>>> import numpy as np
>>> np.set_printoptions(suppress=True, linewidth=140)
>>> rd = lambda a: np.round(a, 2) + 0
>>> m1 = np.loadtxt("out11.csv", delimiter=",")
>>> print(rd(m1))
[[ 0.81  0.59  0.    0.  ]
 [-0.59  0.81  0.    0.  ]
 [ 0.    0.    1.    0.  ]
 [ 0.    0.    0.    1.  ]]
>>> rng = np.random.default_rng(16)
>>> idx = rng.permutation(4)
>>> out = m1[:, idx] * rng.choice([-1, 1], 4)
>>> print(rd(out))
[[-0.59  0.81  0.    0.  ]
 [-0.81 -0.59  0.    0.  ]
 [ 0.    0.    0.    1.  ]
 [ 0.    0.   -1.    0.  ]]
>>> U, _, vt = np.linalg.svd(m1.T @ out)
>>> print(idx)
[1 0 3 2]
>>> x0 = np.array([1, 2, 2, 1])
>>> print(4 - np.linalg.matrix_rank(m1 - np.eye(4), tol=1e-8))
2
>>> print(rd(np.linalg.inv(m1)))
[[ 0.81 -0.59  0.    0.  ]
 [ 0.59  0.81  0.    0.  ]
 [ 0.    0.    1.    0.  ]
 [ 0.    0.    0.    1.  ]]
>>> print(rd(np.abs(np.linalg.eigvals(m1))))
[1. 1. 1. 1.]
>>> print(rd(np.linalg.det(m1)))
1.0
>>> print(m1.T @ (m1 @ x0))
[1. 2. 2. 1.]
>>> print(rd(np.sort(np.abs(np.degrees(np.angle(np.linalg.eigvals(m1)))))))
[ 0.  0. 36. 36.]
>>> print(rd(np.linalg.det(2 * m1)), rd(np.linalg.det(m1)))
16.0 1.0
>>> print(rd(np.linalg.eigvals(m1).sum().real))
3.62
>>> print(rd(np.einsum("ij,ji->", m1, m1)))
2.62
>>> X = np.loadtxt("block5.csv", delimiter=",")
>>> print(X)
[[1. 1. 3. 2.]
 [0. 0. 1. 0.]
 [0. 0. 3. 4.]
 [0. 0. 0. 3.]]
>>> # columns 0 and 1 are equal
>>> q = m1.astype(float).copy()
>>> for j in range(4):
...     q[:, j] -= q[:, :j] @ (q[:, :j].T @ q[:, j])
...     q[:, j] /= np.linalg.norm(q[:, j])
... 
>>> print(rd(q))
[[ 0.81  0.59  0.    0.  ]
 [-0.59  0.81  0.    0.  ]
 [ 0.    0.    1.    0.  ]
 [ 0.    0.    0.    1.  ]]
>>> print(rd(q.T @ q))
[[1. 0. 0. 0.]
 [0. 1. 0. 0.]
 [0. 0. 1. 0.]
 [0. 0. 0. 1.]]
>>> W2 = np.array([[2, 2, -3]])
>>> F = rng.normal(size=(18, 1)) @ W2 + np.array([2, 0, -1])
>>> print(rd(F))
[[ 5.64  3.64 -6.45]
 [ 1.23 -0.77  0.16]
 [ 3.09  1.09 -2.63]
 [ 1.27 -0.73  0.1 ]
 [-0.85 -2.85  3.27]
 [ 0.59 -1.41  1.11]
 [ 2.27  0.27 -1.41]
 [ 0.17 -1.83  1.75]
 [ 1.62 -0.38 -0.43]
 [ 4.24  2.24 -4.36]
 [ 3.14  1.14 -2.71]
 [ 3.14  1.14 -2.72]
 [ 2.69  0.69 -2.04]
 [ 1.65 -0.35 -0.47]
 [-1.74 -3.74  4.6 ]
 [ 3.98  1.98 -3.97]
 [-1.01 -3.01  3.52]
 [ 2.43  0.43 -1.65]]
>>> # rows and columns are dependent
>>> dist = np.linalg.norm(F[:, None] - F[None], axis=-1)
>>> print(dist[12].round(6).argsort(kind="stable")[:4])
[12 17  2  6]
>>> print(rd(dist[:5, :5]))
[[ 0.    9.08  5.25  9.01 13.37]
 [ 9.08  0.    3.83  0.08  4.29]
 [ 5.25  3.83  0.    3.75  8.12]
 [ 9.01  0.08  3.75  0.    4.36]
 [13.37  4.29  8.12  4.36  0.  ]]
>>> print(dist.mean(axis=1).argmax())
0
